$ python -q
>>> import numpy as np
>>> np.set_printoptions(precision=3, suppress=True, linewidth=100, legacy="1.25")
>>> def rnd(a):
...     return np.round(a, 3) + 0
... 
>>> other = np.array([[1, 2], [2, 3], [3, 2]])
>>> E = np.kron(np.eye(3, dtype=int), other)
>>> print(E)
[[1 2 0 0 0 0]
 [2 3 0 0 0 0]
 [3 2 0 0 0 0]
 [0 0 1 2 0 0]
 [0 0 2 3 0 0]
 [0 0 3 2 0 0]
 [0 0 0 0 1 2]
 [0 0 0 0 2 3]
 [0 0 0 0 3 2]]
>>> def softmax(z):
...     e = np.exp(z - z.max(axis=-1, keepdims=True))
...     return e / e.sum(axis=-1, keepdims=True)
... 
>>> print(rnd(softmax(E).sum(axis=1)))
[1. 1. 1. 1. 1. 1. 1. 1. 1.]
>>> print(rnd(softmax(E[4] + 5)))
[0.032 0.032 0.235 0.638 0.032 0.032]
>>> print(rnd(softmax(10 * E[4])))
[0. 0. 0. 1. 0. 0.]
>>> scores = E @ E.T / np.sqrt(6)
>>> print(rnd(softmax(scores)))
[[0.134 0.457 0.304 0.017 0.017 0.017 0.017 0.017 0.017]
 [0.071 0.548 0.364 0.003 0.003 0.003 0.003 0.003 0.003]
 [0.048 0.373 0.562 0.003 0.003 0.003 0.003 0.003 0.003]
 [0.017 0.017 0.017 0.134 0.457 0.304 0.017 0.017 0.017]
 [0.003 0.003 0.003 0.071 0.548 0.364 0.003 0.003 0.003]
 [0.003 0.003 0.003 0.048 0.373 0.562 0.003 0.003 0.003]
 [0.017 0.017 0.017 0.017 0.017 0.017 0.134 0.457 0.304]
 [0.003 0.003 0.003 0.003 0.003 0.003 0.071 0.548 0.364]
 [0.003 0.003 0.003 0.003 0.003 0.003 0.048 0.373 0.562]]
>>> print(rnd(softmax(scores)[4] @ E))
[0.016 0.019 2.261 2.516 0.016 0.019]
>>> x = np.array([-7, 9, -7, -9, 5, -6])
>>> rhs = E @ x
>>> print(rhs)
[ 11  13  -3 -25 -41 -39  -7  -8   3]
>>> rng = np.random.default_rng(72)
>>> rhs = rhs + 0.05 * rng.normal(size=9)
>>> print(rnd(rhs))
[ 10.95   12.999  -2.971 -25.084 -41.07  -39.048  -6.95   -7.944   3.016]
>>> beta, *_ = np.linalg.lstsq(E, rhs)
>>> print(rnd(E.T @ (rhs - E @ beta)))
[0. 0. 0. 0. 0. 0.]
>>> other = np.c_[E[:, :4] @ np.array([[-2, 1, 2, -3], [3, -2, -2, -1], [1, 1, 3, 0], [2, -2, -2, -3]]), np.array([-4, 2, -1, 1, 3, -5, 1, -3, -3])]
>>> print(other)
[[  4  -3  -2  -5  -4]
 [  5  -4  -2  -9   2]
 [  0  -1   2 -11  -1]
 [  5  -3  -1  -6   1]
 [  8  -4   0  -9   3]
 [  7  -1   5  -6  -5]
 [  0   0   0   0   1]
 [  0   0   0   0  -3]
 [  0   0   0   0  -3]]
>>> print(rnd(np.linalg.norm(np.linalg.qr(E)[0].T @ other, axis=0) ** 2 / ((other ** 2).sum(axis=0) + 1e-12)))
[1.    1.    1.    1.    0.625]
>>> print(rnd(np.linalg.norm(other - E @ np.linalg.lstsq(E, other)[0], axis=0)))
[0.    0.    0.    0.    5.303]
>>> print(np.linalg.matrix_rank(np.c_[E, other]))
7
>>> other = np.array([[1, 1], [1, 1]])
>>> basis = np.array([[0, 2, 1], [5, 5, 0], [2, 0, 1]])
>>> arr = np.kron(other, basis)
>>> print(arr)
[[0 2 1 0 2 1]
 [5 5 0 5 5 0]
 [2 0 1 2 0 1]
 [0 2 1 0 2 1]
 [5 5 0 5 5 0]
 [2 0 1 2 0 1]]
>>> print(np.abs(np.diag(np.linalg.qr(arr)[1])) > 1e-9)
[ True  True  True False False False]
>>> print(np.linalg.lstsq(arr[:-1].T, arr[-1])[2])
3
>>> try:
...     np.linalg.inv(arr)
... except np.linalg.LinAlgError as e:
...     print(repr(e))
... 
LinAlgError('Singular matrix')
>>> print(rnd(np.trace(np.linalg.pinv(arr) @ arr)))
3.0
>>> np.linalg.determinant(arr)
Traceback (most recent call last):
  File "<python-input-34>", line 1, in <module>
    np.linalg.determinant(arr)
    ^^^^^^^^^^^^^^^^^^^^^
AttributeError: module 'numpy.linalg' has no attribute 'determinant'
>>> print(rnd(np.abs(np.linalg.eigvals(arr)).max()))
13.203
>>> assert arr == arr.T
Traceback (most recent call last):
  File "<python-input-36>", line 1, in <module>
    assert arr == arr.T
           ^^^^^^^^^^^^
ValueError: The truth value of an array with more than one element is ambiguous. Use a.any() or a.all()
>>> J = np.load("layer1.npy")
>>> print(J)
[[5. 4. 0. 0. 0. 0.]
 [4. 5. 4. 0. 0. 0.]
 [0. 4. 1. 4. 0. 0.]
 [0. 0. 4. 4. 4. 0.]
 [0. 0. 0. 4. 7. 4.]
 [0. 0. 0. 0. 4. 8.]]
>>> # symmetric
>>> print([round(float(np.linalg.det(J[:i, :i])), 2) + 0 for i in range(1, 7)])
[5.0, 9.0, -71.0, -428.0, -1860.0, -8032.0]
>>> print(rnd(np.linalg.eigvalsh(J).min()))
-3.859
>>> print(np.all(np.linalg.eigvalsh(J) > 0))
False
>>> w, evecs = np.linalg.eigh(J)
>>> print(np.unique(w.round(6) + 0, return_counts=True)[1])
[1 1 1 1 1 1]
>>> print(rnd(np.linalg.svd(J, compute_uv=False)))
[12.712 10.189  6.944  3.859  3.316  0.698]
>>> print(rnd(np.linalg.eigvalsh(J + -3 * np.eye(6))))
[-6.859 -2.302  0.316  3.944  7.189  9.712]
>>> print(rnd(evecs.T @ J @ evecs))
[[-3.859  0.     0.     0.     0.     0.   ]
 [ 0.     0.698  0.     0.     0.     0.   ]
 [ 0.     0.     3.316  0.     0.     0.   ]
 [ 0.     0.     0.     6.944  0.     0.   ]
 [ 0.     0.     0.     0.    10.189  0.   ]
 [ 0.     0.     0.     0.     0.    12.712]]
>>> print(np.abs(evecs[:, -1]).round(6).argmax())
4
>>> print(rnd(np.linalg.eigvalsh(J @ J)))
[  0.487  10.999  14.892  48.223 103.812 161.588]
>>> A = np.array([[2, 3, 3, 0], [1, 5, 2, 0], [1, 3, 0, 0]])
>>> print(rnd(np.linalg.norm(A[2], 1)), rnd(np.linalg.norm(A[2], np.inf)))
4.0 3.0
>>> print(rnd(np.linalg.norm(A, 2)))
7.567
>>> W = np.array([[-1, 3, -4, -1, 5, -3],
...     [0, 3, 1, -4, -3, 4],
...     [-5, 3, 5, 1, 1, -3],
...     [2, -3, -4, -2, 0, 4]])
>>> beta = np.array([2, 3, 3, 0, 1, 1])
>>> H = np.maximum(A @ W + beta, 0)
>>> print(np.linalg.matrix_rank(H))
3
>>> print((H > 0).astype(int))
[[0 1 1 0 1 0]
 [0 1 1 0 0 1]
 [1 1 1 0 0 1]]
>>> print(rnd((H > 0).mean(axis=0)))
[0.333 1.    1.    0.    0.333 0.667]
>>> basis = np.array([[1, 2], [1, -1], [2, 2], [2, 1], [1, 1], [0, 0]])
>>> print((H @ basis).round(6).argmax(axis=1))
[0 0 0]
>>> print(H @ basis)
[[58  4]
 [55  1]
 [20 -9]]
>>> print(W @ basis)
[[ -3  -9]
 [ -6  -8]
 [ 11  -1]
 [-13  -3]]
>>> other = A + rng.integers(-2, 3, (3, 1)) @ rng.integers(-2, 3, (1, 4))
>>> print(other)
[[ 0  4  4  2]
 [ 5  3  0 -4]
 [ 5  1 -2 -4]]
>>> print(other - A)
[[-2  1  1  2]
 [ 4 -2 -2 -4]
 [ 4 -2 -2 -4]]
>>> print(np.linalg.matrix_rank(other - A, tol=1e-8))
1
>>> other = A[0, 0] * A[1:] - np.outer(A[1:, 0], A[0])
>>> print(other)
[[ 0  7  1  0]
 [ 0  3 -3  0]]
>>> print(np.flatnonzero(~other.round(6).any(axis=1)))
[]
>>> W = np.array([[-1, -2, -1, -3, -3],
...     [-3, 3, -3, 0, 3],
...     [0, -3, 3, 2, 3],
...     [3, -1, -1, 1, 3]])
>>> beta = np.array([2, -2, 0, 1, 2])
>>> H = np.maximum(other @ W + beta, 0)
>>> print((H > 0).astype(int))
[[0 1 0 1 1]
 [0 1 0 0 1]]
>>> print(np.linalg.matrix_rank(H))
2
>>> print((H > 0).mean(axis=0))
[0.  1.  0.  0.5 1. ]
>>> print(H)
[[ 0 16  0  3 26]
 [ 0 16  0  0  2]]
>>> basis = np.array([[2, 4], [-4, -2], [-5, -2], [2, -2], [1, 4]])
>>> print(H @ basis)
[[-32  66]
 [-62 -24]]
